% ipython --no-banner

In [1]: import numpy as np

In [2]: np.set_printoptions(suppress=True, linewidth=140)

In [3]: mat = np.minimum.outer(np.arange(1, 10), np.arange(1, 10)) * 5

In [4]: mat
Out[4]: 
array([[ 5,  5,  5,  5,  5,  5,  5,  5,  5],
       [ 5, 10, 10, 10, 10, 10, 10, 10, 10],
       [ 5, 10, 15, 15, 15, 15, 15, 15, 15],
       [ 5, 10, 15, 20, 20, 20, 20, 20, 20],
       [ 5, 10, 15, 20, 25, 25, 25, 25, 25],
       [ 5, 10, 15, 20, 25, 30, 30, 30, 30],
       [ 5, 10, 15, 20, 25, 30, 35, 35, 35],
       [ 5, 10, 15, 20, 25, 30, 35, 40, 40],
       [ 5, 10, 15, 20, 25, 30, 35, 40, 45]])

In [5]: Q, evecs = np.linalg.qr(mat[:, :7])[0], np.linalg.qr(mat[:, 7:])[0]

In [6]: sig = np.linalg.svd(Q.T @ evecs, compute_uv=False)

In [7]: (sig > 0.9).sum()
Out[7]: np.int64(1)

In [8]: round(float(np.linalg.norm(Q @ Q.T - evecs @ evecs.T, 2)), 4)
Out[8]: 1.0

In [9]: vec = np.array([2, 2, -2, -2, -2, -1, 0, -2, -2])

In [10]: rhs = mat @ vec

In [11]: rhs
Out[11]: array([ -35,  -80, -135, -180, -215, -240, -260, -280, -290])

In [12]: np.round(np.linalg.solve(mat, rhs), 4)
Out[12]: array([ 2.,  2., -2., -2., -2., -1.,  0., -2., -2.])

In [13]: np.round(np.linalg.solve(mat.T, mat[8]), 4)
Out[13]: array([0., 0., 0., 0., 0., 0., 0., 0., 1.])

In [14]: np.round(np.linalg.solve(mat, 4 * rhs), 4)
Out[14]: array([ 8.,  8., -8., -8., -8., -4.,  0., -8., -8.])

In [15]: data = np.loadtxt("run9.csv", delimiter=",")

In [16]: data
Out[16]: 
array([[  0.6,  -0.8,   0.2,   1. ,  -0.3,  -1.2,  -0.1],
       [  0.5,  -0.5,  -0.8,   1.3,  -1.3,  -0.1,  -1.3],
       [  0. ,  -0.3,   0.6,   1.1,  -1.8,  -0.6,  -0.7],
       [ -0.8,   1.4,  -0.9,   0.1,  -1.5,   0.7,   1.6],
       [  1. ,  -2.5,  -0.1,  -0.8,   0.5,   0.2,  -0.9],
       [ -1. ,  -1.6,  -1. ,   2.1,  -2.2,  -0.7,   0.8],
       [ -0.6,   0.1,   0.8,   2.6,   0.7,  -1.6,  -0.4],
       [ -0.5,   1.1,  -1. ,   0.3,  -1.9,  -0.3,  -0.4],
       [-22. , -26. , -12. ,  16. ,  -6. ,   6. ,  16. ],
       [ -0.9,  -0.2,  -0.9,   0.3,  -1.7,   0.5,   0. ],
       [  1.1,   1.2,   0.5,  -0.4,  -0.2,   0.2,   3.1],
       [ -0.7,   0.7,  -0.2,  -0.5,  -0.1,  -1.3,  -0.3],
       [  0.4,   0.6,  -0.2,  -1.3,   1.8,  -0.9,  -0.5],
       [  0.2,  -0.8,  -0.1,  -0.8,   0.3,  -0.5,  -0.6],
       [ -1.7,  -0.4,   0.1,  -1. ,   0.8,  -1.2,  -0.6],
       [  0. ,   1.6,  -2. ,  -0.4,  -0.3,  -1.7,   2.4],
       [ -2.1,  -1.6,   0.2,   0.6,  -0.9,   0.8,   0.1],
       [ -1.6,   0.1,  -0.2,  -0.2,   0.7,  -0.5,   1. ],
       [  2.3,  -0.2,  -0.6,  -1.5,   0.1,   0. ,  -0.1],
       [  0.4,   1. ,  -0.1,   0. ,   0.3,  -1.1,  -0.1],
       [ -1.9,  -0.4,  -1.1,  -0.5,   1.8,  -0.2,   0.5],
       [ -1.1,   0.3,  -0.2,   1.5,  -1. ,  -1.2,   1.4],
       [ -0.5,  -0.3,  -1. ,   1.8,   1. ,  -0.6,   1.2],
       [  0.4,  -0.9,   0.7,   0.8,   0.7,  -0.3,  -0.2],
       [  0. ,  -0.2,  -1.2,  -0.9,   0.3,   0.3,   1.3],
       [  0.3,   1.1,  -0.1,  -1.6,   2.1,  -0.9,  -0.3],
       [  0.6,   0.2,  -1. ,   0.3,  -0.2,   0. ,   1.5],
       [ -0.7,   0.5,   0.8,   0.7,  -1.2,   1.1,   0.7],
       [  0.4,   0.7,  -0.7,  -1. ,  -2.3,   1.2,   0.3],
       [ -1.3,   0.2,   0.3,   0.8,   0.1,  -0.2,  -0.4],
       [ -0.1,   0.2,   0.6,   1. ,   0.8,  -0.1,   1.4],
       [ -0.8,  -0.1,  -1.7,  -0.8,   0.2,   1. ,   0.8],
       [ -1.4,   0.2,  -1.2,   2.7,   0.5,   2.6,   2.3],
       [  0.6,   1.4,   0.7,  -0.4,  -0.2,  -0.7,   0.6],
       [ -2.4,  -0.8,   0. ,   2.2,  -0.4,   0.3,  -0.3],
       [  1. ,   0.6,   0.2,   1.7,  -1.3,   0.2,   0.6],
       [  0.2,   0.1,  -2.3,  -0.1,  -0.8,  -0.5,  -0.8],
       [  0.7,   1.4,  -0.7,   1.3,   1. ,  -1.9,  -3.6],
       [  1.3,   0.5,  -1.9,   0.6,  -0.2,  -0.4,  -2.2],
       [ -0.1,   1.2,  -0.2,   0.2,  -0.1,  -0.5,   0. ],
       [  0. ,  -0.9,  -0.5,  -0.4,  -1.9,  -1.9,   1. ],
       [ -0.3,  -1.3,  -0.8,   0.2,   0.6,  -0.4,   0.8],
       [  0.4,  -0.4,  -0.3,  -1.5,   1.7,  -0.9,   1.2]])

In [17]: d = np.linalg.norm(data[:, None] - data[None], axis=-1)

In [18]: d[6].round(6).argsort(kind="stable")[:4]
Out[18]: array([ 6, 29,  0, 23])

In [19]: d.shape
Out[19]: (43, 43)

In [20]: d.mean(axis=1).argmax()
Out[20]: np.int64(8)

In [21]: np.linalg.matrix_rank(d ** 2)
Out[21]: np.int64(9)

In [22]: np.unravel_index(d.round(6).argmax(), d.shape)
Out[22]: (np.int64(8), np.int64(37))
